>>> import numpy as np
>>> np.set_printoptions(precision=2, suppress=True, linewidth=200)
>>> rnd = lambda a: np.round(a, 2) + 0
>>> feats = np.load("mat.npy")
>>> feats
array([[ 5,  5,  5,  5,  5,  5,  5,  5,  5,  5],
       [ 5, 10, 10, 10, 10, 10, 10, 10, 10, 10],
       [ 5, 10, 15, 15, 15, 15, 15, 15, 15, 15],
       [ 5, 10, 15, 20, 20, 20, 20, 20, 20, 20],
       [ 5, 10, 15, 20, 25, 25, 25, 25, 25, 25],
       [ 5, 10, 15, 20, 25, 30, 30, 30, 30, 30],
       [ 5, 10, 15, 20, 25, 30, 35, 35, 35, 35],
       [ 5, 10, 15, 20, 25, 30, 35, 40, 40, 40],
       [ 5, 10, 15, 20, 25, 30, 35, 40, 45, 45],
       [ 5, 10, 15, 20, 25, 30, 35, 40, 45, 50]])
>>> # symmetric
>>> w, evecs = np.linalg.eigh(feats)
>>> vec = np.array([0, 2, 1, 2, 3, 3, 2, 3, 3, 2])
>>> rnd(evecs * np.abs(w) @ evecs.T)
array([[ 5.,  5.,  5.,  5.,  5.,  5.,  5.,  5.,  5.,  5.],
       [ 5., 10., 10., 10., 10., 10., 10., 10., 10., 10.],
       [ 5., 10., 15., 15., 15., 15., 15., 15., 15., 15.],
       [ 5., 10., 15., 20., 20., 20., 20., 20., 20., 20.],
       [ 5., 10., 15., 20., 25., 25., 25., 25., 25., 25.],
       [ 5., 10., 15., 20., 25., 30., 30., 30., 30., 30.],
       [ 5., 10., 15., 20., 25., 30., 35., 35., 35., 35.],
       [ 5., 10., 15., 20., 25., 30., 35., 40., 40., 40.],
       [ 5., 10., 15., 20., 25., 30., 35., 40., 45., 45.],
       [ 5., 10., 15., 20., 25., 30., 35., 40., 45., 50.]])
>>> rnd(evecs * np.maximum(w, 0) @ evecs.T)
array([[ 5.,  5.,  5.,  5.,  5.,  5.,  5.,  5.,  5.,  5.],
       [ 5., 10., 10., 10., 10., 10., 10., 10., 10., 10.],
       [ 5., 10., 15., 15., 15., 15., 15., 15., 15., 15.],
       [ 5., 10., 15., 20., 20., 20., 20., 20., 20., 20.],
       [ 5., 10., 15., 20., 25., 25., 25., 25., 25., 25.],
       [ 5., 10., 15., 20., 25., 30., 30., 30., 30., 30.],
       [ 5., 10., 15., 20., 25., 30., 35., 35., 35., 35.],
       [ 5., 10., 15., 20., 25., 30., 35., 40., 40., 40.],
       [ 5., 10., 15., 20., 25., 30., 35., 40., 45., 45.],
       [ 5., 10., 15., 20., 25., 30., 35., 40., 45., 50.]])
>>> (np.sign(evecs[:, -1].round(6)) == np.sign(evecs[0, -1].round(6))).astype(int)
array([1, 1, 1, 1, 1, 1, 1, 1, 1, 1])
>>> rnd(np.linalg.eigvalsh(feats[1:, 1:]))
array([  1.29,   1.41,   1.65,   2.08,   2.89,   4.56,   8.77,  24.46, 222.9 ])
